% python3 -q
>>> import numpy as np
>>> import numpy.linalg as la
>>> np.set_printoptions(precision=3, suppress=True, linewidth=140, legacy="1.25")
>>> rng = np.random.default_rng(2290)
>>> K = np.eye(8, dtype=int)[rng.permutation(8)]
>>> K
array([[0, 0, 0, 0, 0, 0, 0, 1],
       [1, 0, 0, 0, 0, 0, 0, 0],
       [0, 0, 0, 0, 0, 0, 1, 0],
       [0, 0, 1, 0, 0, 0, 0, 0],
       [0, 0, 0, 0, 0, 1, 0, 0],
       [0, 0, 0, 1, 0, 0, 0, 0],
       [0, 0, 0, 0, 1, 0, 0, 0],
       [0, 1, 0, 0, 0, 0, 0, 0]])
>>> vec = np.array([3, 0, 4, 4, 3, 1, 5, 2])
>>> [p for p in range(1, 25) if np.allclose(la.matrix_power(K, p), np.eye(8))]
[15]
>>> np.round(la.det(K), 3)
1.0
>>> np.sort(np.abs(np.degrees(np.angle(la.eigvals(K)))))
array([  0.,   0.,  72.,  72., 120., 120., 144., 144.])
>>> 8 - la.matrix_rank(K - np.eye(8), tol=1e-8)
2
>>> z = rng.permutation(8)
>>> B = K[:, z] * rng.choice([-1, 1], 8)
>>> B
array([[ 0,  0,  0,  0,  0,  0,  0, -1],
       [ 0,  0,  0,  0,  0, -1,  0,  0],
       [ 0,  1,  0,  0,  0,  0,  0,  0],
       [ 0,  0,  0,  0,  0,  0, -1,  0],
       [ 0,  0, -1,  0,  0,  0,  0,  0],
       [ 0,  0,  0,  1,  0,  0,  0,  0],
       [ 0,  0,  0,  0,  1,  0,  0,  0],
       [-1,  0,  0,  0,  0,  0,  0,  0]])
>>> U, _, vt = la.svd(K.T @ B)
>>> U @ vt
array([[ 0.,  0.,  0.,  0.,  0., -1.,  0.,  0.],
       [-1.,  0.,  0.,  0.,  0.,  0.,  0.,  0.],
       [ 0.,  0.,  0.,  0.,  0.,  0., -1.,  0.],
       [ 0.,  0.,  0.,  1.,  0.,  0.,  0.,  0.],
       [ 0.,  0.,  0.,  0.,  1.,  0.,  0.,  0.],
       [ 0.,  0., -1.,  0.,  0.,  0.,  0.,  0.],
       [ 0.,  1.,  0.,  0.,  0.,  0.,  0.,  0.],
       [ 0.,  0.,  0.,  0.,  0.,  0.,  0., -1.]])
>>> la.lstsq(K, B)[0]
array([[ 0.,  0.,  0.,  0.,  0., -1.,  0.,  0.],
       [-1.,  0.,  0.,  0.,  0.,  0.,  0.,  0.],
       [ 0.,  0.,  0.,  0.,  0.,  0., -1.,  0.],
       [ 0.,  0.,  0.,  1.,  0.,  0.,  0.,  0.],
       [ 0.,  0.,  0.,  0.,  1.,  0.,  0.,  0.],
       [ 0.,  0., -1.,  0.,  0.,  0.,  0.,  0.],
       [ 0.,  1.,  0.,  0.,  0.,  0.,  0.,  0.],
       [ 0.,  0.,  0.,  0.,  0.,  0.,  0., -1.]])
>>> X = np.loadtxt("m.csv", delimiter=",")
>>> X
array([[0., 0., 0., 1., 1., 0., 0., 1., 0.],
       [0., 0., 0., 1., 1., 0., 0., 0., 1.],
       [0., 0., 0., 0., 0., 1., 1., 0., 0.],
       [1., 1., 0., 0., 1., 0., 0., 1., 1.],
       [1., 1., 0., 1., 0., 0., 0., 0., 1.],
       [0., 0., 1., 0., 0., 0., 1., 0., 0.],
       [0., 0., 1., 0., 0., 1., 0., 0., 0.],
       [1., 0., 0., 1., 0., 0., 0., 0., 1.],
       [0., 1., 0., 1., 1., 0., 0., 1., 0.]])
>>> round(float(np.abs(la.eigvals(X)).max()), 3)
3.778
>>> np.allclose(X @ X.T, X.T @ X)
True
>>> X @ X
array([[3., 2., 0., 2., 1., 0., 0., 1., 3.],
       [2., 3., 0., 2., 2., 0., 0., 2., 2.],
       [0., 0., 2., 0., 0., 1., 1., 0., 0.],
       [2., 2., 0., 5., 3., 0., 0., 2., 3.],
       [1., 2., 0., 3., 4., 0., 0., 3., 2.],
       [0., 0., 1., 0., 0., 2., 1., 0., 0.],
       [0., 0., 1., 0., 0., 1., 2., 0., 0.],
       [1., 2., 0., 2., 3., 0., 0., 3., 1.],
       [3., 2., 0., 3., 2., 0., 0., 1., 4.]])
>>> la.matrix_power(X, 2)
array([[3., 2., 0., 2., 1., 0., 0., 1., 3.],
       [2., 3., 0., 2., 2., 0., 0., 2., 2.],
       [0., 0., 2., 0., 0., 1., 1., 0., 0.],
       [2., 2., 0., 5., 3., 0., 0., 2., 3.],
       [1., 2., 0., 3., 4., 0., 0., 3., 2.],
       [0., 0., 1., 0., 0., 2., 1., 0., 0.],
       [0., 0., 1., 0., 0., 1., 2., 0., 0.],
       [1., 2., 0., 2., 3., 0., 0., 3., 1.],
       [3., 2., 0., 3., 2., 0., 0., 1., 4.]])
>>> (X + X.T) / 2
array([[0., 0., 0., 1., 1., 0., 0., 1., 0.],
       [0., 0., 0., 1., 1., 0., 0., 0., 1.],
       [0., 0., 0., 0., 0., 1., 1., 0., 0.],
       [1., 1., 0., 0., 1., 0., 0., 1., 1.],
       [1., 1., 0., 1., 0., 0., 0., 0., 1.],
       [0., 0., 1., 0., 0., 0., 1., 0., 0.],
       [0., 0., 1., 0., 0., 1., 0., 0., 0.],
       [1., 0., 0., 1., 0., 0., 0., 0., 1.],
       [0., 1., 0., 1., 1., 0., 0., 1., 0.]])
>>> np.trace(X)
0.0
>>> np.round(la.det(X), 3)
0.0
>>> round(la.norm(X[5] - X[0]), 3)
2.236
>>> round(la.norm(X, "nuc"), 3)
12.979
>>> np.round(la.norm(X, 2), 3)
3.778
>>> la.norm(X, axis=1)
array([1.732, 1.732, 1.414, 2.236, 2.   , 1.414, 1.414, 1.732, 2.   ])
>>> M = np.array([[-1.0, 1.0, 1.0, 1.0, 1.0],
...     [1.0, -1.0, 1.0, 1.0, 1.0],
...     [1.0, 1.0, -1.0, 1.0, 1.0],
...     [1.0, 1.0, 1.0, -1.0, 1.0],
...     [1.0, 1.0, 1.0, 1.0, -1.0]])
>>> np.all(la.eigvalsh(M) > 0)
False
>>> [round(float(la.det(M[:i, :i])), 2) + 0 for i in range(1, 6)]
[-1.0, 0.0, 4.0, -16.0, 48.0]
>>> np.round(la.eigvalsh(M).min(), 3)
-2.0
>>> np.allclose(M @ M.T, M.T @ M)
True
>>> M @ np.ones(5)
array([3., 3., 3., 3., 3.])
>>> M @ (-1.0) ** np.arange(5)
array([-1.,  3., -1.,  3., -1.])
>>> (M @ M)[0]
array([5., 1., 1., 1., 1.])
>>> q, evecs = la.qr(M[:, :4])[0], la.qr(M[:, 4:])[0]
>>> sig = la.svd(q.T @ evecs, compute_uv=False)
>>> (sig > 0.9).sum()
0
>>> np.round(la.norm(q @ q.T - evecs @ evecs.T, 2), 3)
1.0
>>> sig
array([0.316])
>>> la.eigvals(M)
array([-2.,  3., -2., -2., -2.])
>>> M @ M
array([[5., 1., 1., 1., 1.],
       [1., 5., 1., 1., 1.],
       [1., 1., 5., 1., 1.],
       [1., 1., 1., 5., 1.],
       [1., 1., 1., 1., 5.]])
>>> np.allclose(M @ M.T, M.T @ M)
True
>>> arr = np.loadtxt("arr.csv", delimiter=",")
>>> arr
array([[ -7.935,   4.897,  -1.632,   0.338, -11.173,   9.116,   0.706,  -0.394,   9.118,   4.308],
       [  8.504,  -4.759,   1.586,  -0.289,  10.601, -10.088,   0.642,   0.146,  -8.94 ,  -2.82 ],
       [ -8.884,   2.164,  -0.721,  -0.12 ,  -3.191,  12.363,  -8.694,   1.439,   4.568,  -7.37 ],
       [  9.435,  -4.003,   1.334,  -0.129,   8.175, -12.022,   4.362,  -0.562,  -7.748,   1.564],
       [  9.379,  -4.121,   1.374,  -0.149,   8.524, -11.859,   3.931,  -0.479,  -7.943,   1.035],
       [ -6.412,   4.958,  -1.653,   0.423, -11.84 ,   6.717,   3.431,  -0.886,   9.07 ,   7.16 ],
       [  5.36 ,   0.781,  -0.26 ,   0.385,  -3.934,  -8.816,  11.209,  -2.05 ,   0.791,  12.115],
       [ -8.941,   4.558,  -1.519,   0.237,  -9.895,  10.897,  -1.948,   0.1  ,   8.643,   1.327],
       [  7.95 ,  -4.894,   1.631,  -0.337,  11.161,  -9.142,  -0.673,   0.388,  -9.115,  -4.272],
       [  4.244,   1.44 ,  -0.48 ,   0.428,  -5.424,  -7.515,  11.226,  -2.089,   2.024,  12.614],
       [  9.285,  -2.801,   0.934,   0.044,   4.847, -12.571,   7.547,  -1.199,  -5.689,   5.725],
       [  2.143,   2.511,  -0.837,   0.484,  -7.747,  -4.954,  10.766,  -2.066,   4.054,  12.923],
       [  2.271,   2.451,  -0.817,   0.481,  -7.621,  -5.114,  10.81 ,  -2.07 ,   3.939,  12.925],
       [ -7.59 ,   4.941,  -1.647,   0.362, -11.409,   8.553,   1.409,  -0.523,   9.159,   5.065],
       [  2.113,   2.525,  -0.842,   0.484,  -7.777,  -4.915,  10.755,  -2.064,   4.081,  12.923],
       [ -6.784,   4.971,  -1.657,   0.406, -11.755,   7.284,   2.845,  -0.782,   9.129,   6.565],
       [ -2.711,   4.302,  -1.434,   0.51 , -11.202,   1.405,   7.758,  -1.625,   7.585,  11.136],
       [  4.281,  -4.676,   1.559,  -0.487,  11.739,  -3.596,  -6.194,   1.365,  -8.377,  -9.798],
       [  8.924,  -4.569,   1.523,  -0.239,   9.93 , -10.863,   1.889,  -0.088,  -8.659,  -1.395],
       [ -9.378,   4.122,  -1.374,   0.149,  -8.528,  11.857,  -3.926,   0.478,   7.945,  -1.029],
       [  7.99 ,  -1.189,   0.396,   0.221,   0.743, -11.611,   9.984,  -1.723,  -2.821,   9.412],
       [ -9.444,   3.203,  -1.068,   0.008,  -5.927,  12.555,  -6.661,   1.018,   6.39 ,  -4.517],
       [ -2.133,  -2.515,   0.838,  -0.484,   7.757,   4.941, -10.762,   2.065,  -4.063, -12.923],
       [ -5.263,   4.844,  -1.615,   0.463, -11.893,   5.009,   5.03 ,  -1.166,   8.761,   8.722],
       [ -0.217,   3.495,  -1.165,   0.513,  -9.745,  -1.936,   9.627,  -1.915,   5.963,  12.47 ],
       [ -7.23 ,   0.533,  -0.178,  -0.281,   0.852,  10.859, -10.586,   1.867,   1.629, -10.512],
       [  5.148,   0.912,  -0.304,   0.394,  -4.234,  -8.572,  11.229,  -2.061,   1.035,  12.231],
       [  9.439,  -3.992,   1.331,  -0.127,   8.142, -12.036,   4.401,  -0.57 ,  -7.73 ,   1.613],
       [  9.316,  -2.865,   0.955,   0.036,   5.019, -12.577,   7.415,  -1.171,  -5.802,   5.541],
       [ -1.158,   3.828,  -1.276,   0.516, -10.375,  -0.694,   9.003,  -1.822,   6.624,  12.072],
       [  9.166,  -2.582,   0.861,   0.071,   4.271, -12.529,   7.974,  -1.287,  -5.305,   6.324],
       [  8.525,  -1.732,   0.577,   0.166,   2.093, -12.088,   9.328,  -1.576,  -3.797,   8.34 ],
       [  9.303,  -2.838,   0.946,   0.039,   4.948, -12.575,   7.47 ,  -1.183,  -5.756,   5.617],
       [ -9.498,   3.746,  -1.249,   0.087,  -7.434,  12.286,  -5.2  ,   0.726,   7.319,  -2.615],
       [ -5.741,  -0.537,   0.179,  -0.368,   3.374,   9.248, -11.152,   2.027,  -0.339, -11.878],
       [ -6.655,   0.093,  -0.031,  -0.319,   1.9  ,  10.254, -10.88 ,   1.944,   0.824, -11.136],
       [  9.178,  -4.378,   1.459,  -0.198,   9.312, -11.38 ,   2.86 ,  -0.273,  -8.36 ,  -0.257],
       [ -8.307,   4.818,  -1.606,   0.307, -10.83 ,   9.745,  -0.144,  -0.238,   9.021,   3.375],
       [  9.503,  -3.552,   1.184,  -0.058,   6.887, -12.422,   5.765,  -0.838,  -6.989,   3.339],
       [ -8.409,   1.606,  -0.535,  -0.179,  -1.778,  11.99 ,  -9.493,   1.612,   3.572,  -8.602],
       [ -0.334,  -3.284,   1.095,  -0.509,   9.332,   2.652,  -9.947,   1.961,  -5.55 , -12.646],
       [  9.297,  -2.826,   0.942,   0.041,   4.915, -12.574,   7.495,  -1.188,  -5.734,   5.652]])
>>> U, sig, vt = la.svd(arr)
>>> np.argmax(sig[:-1] / (sig[1:] + 1e-6)) + 1
2
>>> sig.round(3) + 0
array([100.366,  82.016,   0.   ,   0.   ,   0.   ,   0.   ,   0.   ,   0.   ,   0.   ,   0.   ])
>>> B = U[:, :2] @ np.diag(sig[:2]) @ vt[:2]
>>> la.matrix_rank(arr, rtol=0.05)
2
>>> round(float(np.abs(arr - B).max()), 3)
0.0
